$ ipython --no-banner

In [1]: import numpy as np

In [2]: from numpy import linalg as LA

In [3]: np.set_printoptions(suppress=True, linewidth=140)

In [4]: W0 = np.load("w.npy")

In [5]: W0
Out[5]: 
array([[-2,  1, -1, -2,  2,  1,  0,  2, -1, -1,  1,  2],
       [ 2, -2,  1, -1, -2,  2,  1,  0,  2, -1, -1,  1],
       [ 1,  2, -2,  1, -1, -2,  2,  1,  0,  2, -1, -1],
       [-1,  1,  2, -2,  1, -1, -2,  2,  1,  0,  2, -1],
       [-1, -1,  1,  2, -2,  1, -1, -2,  2,  1,  0,  2],
       [ 2, -1, -1,  1,  2, -2,  1, -1, -2,  2,  1,  0],
       [ 0,  2, -1, -1,  1,  2, -2,  1, -1, -2,  2,  1],
       [ 1,  0,  2, -1, -1,  1,  2, -2,  1, -1, -2,  2],
       [ 2,  1,  0,  2, -1, -1,  1,  2, -2,  1, -1, -2],
       [-2,  2,  1,  0,  2, -1, -1,  1,  2, -2,  1, -1],
       [-1, -2,  2,  1,  0,  2, -1, -1,  1,  2, -2,  1],
       [ 1, -1, -2,  2,  1,  0,  2, -1, -1,  1,  2, -2]])

In [6]: x = np.array([-5, -6, 5, -7, -4, 7, 1, -4, 5, 6, -2, 8])

In [7]: W0 @ x
Out[7]: array([  7,  51, -40,  -5,  56, -33, -19,  52, -58, -29,  66, -40])

In [8]: W0 * x
Out[8]: 
array([[ 10,  -6,  -5,  14,  -8,   7,   0,  -8,  -5,  -6,  -2,  16],
       [-10,  12,   5,   7,   8,  14,   1,   0,  10,  -6,   2,   8],
       [ -5, -12, -10,  -7,   4, -14,   2,  -4,   0,  12,   2,  -8],
       [  5,  -6,  10,  14,  -4,  -7,  -2,  -8,   5,   0,  -4,  -8],
       [  5,   6,   5, -14,   8,   7,  -1,   8,  10,   6,   0,  16],
       [-10,   6,  -5,  -7,  -8, -14,   1,   4, -10,  12,  -2,   0],
       [  0, -12,  -5,   7,  -4,  14,  -2,  -4,  -5, -12,  -4,   8],
       [ -5,   0,  10,   7,   4,   7,   2,   8,   5,  -6,   4,  16],
       [-10,  -6,   0, -14,   4,  -7,   1,  -8, -10,   6,   2, -16],
       [ 10, -12,   5,   0,  -8,  -7,  -1,  -4,  10, -12,  -2,  -8],
       [  5,  12,  10,  -7,   0,  14,  -1,   4,   5,  12,   4,   8],
       [ -5,   6, -10, -14,  -4,   0,   2,   4,  -5,   6,  -4, -16]])

In [9]: W0 @ (2 * x)
Out[9]: array([  14,  102,  -80,  -10,  112,  -66,  -38,  104, -116,  -58,  132,  -80])

In [10]: W0 @ np.eye(12)[9]
Out[10]: array([-1., -1.,  2.,  0.,  1.,  2., -2., -1.,  1., -2.,  2.,  1.])

In [11]: rng = np.random.default_rng(966503)

In [12]: other = W0 + rng.integers(-2, 3, (12, 2)) @ rng.integers(-2, 3, (2, 12))

In [13]: other
Out[13]: 
array([[-4, -1, -5, -6,  2, -3,  0,  0, -5, -5,  3, -2],
       [ 3, -1,  3,  1, -2,  4,  1,  1,  4,  1, -2,  3],
       [ 0,  1, -4, -1, -1, -4,  2,  0, -2,  0,  0, -3],
       [ 1,  5,  4, -4,  3, -3, -2,  4,  3, -4,  4,  3],
       [-3, -3, -3, -2, -2, -3, -1, -4, -2, -3,  2, -2],
       [ 3, -1,  2,  6,  1,  3,  1,  0,  1,  8, -2,  2],
       [-4, -4, -7, -3, -1,  0, -2, -3, -7, -2,  2, -7],
       [ 3,  3,  5,  0,  0,  2,  2,  0,  4, -1, -2,  6],
       [ 2,  2, -1, -1,  0, -4,  1,  2, -3, -3,  1, -2],
       [-2,  0,  3,  6,  0,  5, -1,  1,  4,  6, -3, -1],
       [-1, -3,  3,  4, -1,  5, -1, -1,  2,  6, -4,  1],
       [ 5,  5,  4,  4,  3,  2,  2,  3,  5,  1,  2,  6]])

In [14]: LA.matrix_rank(other - W0, tol=1e-8)
Out[14]: np.int64(2)

In [15]: np.round(LA.svd(other - W0, compute_uv=False), 1) + 0
Out[15]: array([28.9, 19.5,  0. ,  0. ,  0. ,  0. ,  0. ,  0. ,  0. ,  0. ,  0. ,  0. ])

In [16]: def softmax(z):
    ...:     e = np.exp(z - z.max(axis=-1, keepdims=True))
    ...:     return e / e.sum(axis=-1, keepdims=True)
    ...: 

In [17]: np.round(softmax(10 * other[1]), 1) + 0
Out[17]: array([0. , 0. , 0. , 0. , 0. , 0.5, 0. , 0. , 0.5, 0. , 0. , 0. ])

In [18]: np.round(softmax(other[1]), 1) + 0
Out[18]: array([0.1, 0. , 0.1, 0. , 0. , 0.3, 0. , 0. , 0.3, 0. , 0. , 0.1])

In [19]: np.round(softmax(other).sum(axis=1), 1)
Out[19]: array([1., 1., 1., 1., 1., 1., 1., 1., 1., 1., 1., 1.])

In [20]: scores = other @ other.T / np.sqrt(12)

In [21]: softmax(scores).round(6).argmax(axis=1)
Out[21]: array([ 0,  1,  6,  3,  6,  5,  6, 11,  8,  9, 10, 11])

In [22]: np.round(softmax(scores)[1] @ other, 1)
Out[22]: array([ 3.3,  0.9,  3.6,  1.5, -0.6,  3.3,  1.4,  1.2,  4.2,  0.7, -1.3,  4.1])

In [23]: other = W0 / np.sqrt((W0 ** 2).mean(axis=1, keepdims=True))

In [24]: np.round(W0 - W0.mean(axis=1, keepdims=True), 1)
Out[24]: 
array([[-2.2,  0.8, -1.2, -2.2,  1.8,  0.8, -0.2,  1.8, -1.2, -1.2,  0.8,  1.8],
       [ 1.8, -2.2,  0.8, -1.2, -2.2,  1.8,  0.8, -0.2,  1.8, -1.2, -1.2,  0.8],
       [ 0.8,  1.8, -2.2,  0.8, -1.2, -2.2,  1.8,  0.8, -0.2,  1.8, -1.2, -1.2],
       [-1.2,  0.8,  1.8, -2.2,  0.8, -1.2, -2.2,  1.8,  0.8, -0.2,  1.8, -1.2],
       [-1.2, -1.2,  0.8,  1.8, -2.2,  0.8, -1.2, -2.2,  1.8,  0.8, -0.2,  1.8],
       [ 1.8, -1.2, -1.2,  0.8,  1.8, -2.2,  0.8, -1.2, -2.2,  1.8,  0.8, -0.2],
       [-0.2,  1.8, -1.2, -1.2,  0.8,  1.8, -2.2,  0.8, -1.2, -2.2,  1.8,  0.8],
       [ 0.8, -0.2,  1.8, -1.2, -1.2,  0.8,  1.8, -2.2,  0.8, -1.2, -2.2,  1.8],
       [ 1.8,  0.8, -0.2,  1.8, -1.2, -1.2,  0.8,  1.8, -2.2,  0.8, -1.2, -2.2],
       [-2.2,  1.8,  0.8, -0.2,  1.8, -1.2, -1.2,  0.8,  1.8, -2.2,  0.8, -1.2],
       [-1.2, -2.2,  1.8,  0.8, -0.2,  1.8, -1.2, -1.2,  0.8,  1.8, -2.2,  0.8],
       [ 0.8, -1.2, -2.2,  1.8,  0.8, -0.2,  1.8, -1.2, -1.2,  0.8,  1.8, -2.2]])

In [25]: LA.matrix_rank(other) == LA.matrix_rank(W0)
Out[25]: np.True_

In [26]: np.round(LA.norm(other, axis=1), 1)
Out[26]: array([3.5, 3.5, 3.5, 3.5, 3.5, 3.5, 3.5, 3.5, 3.5, 3.5, 3.5, 3.5])
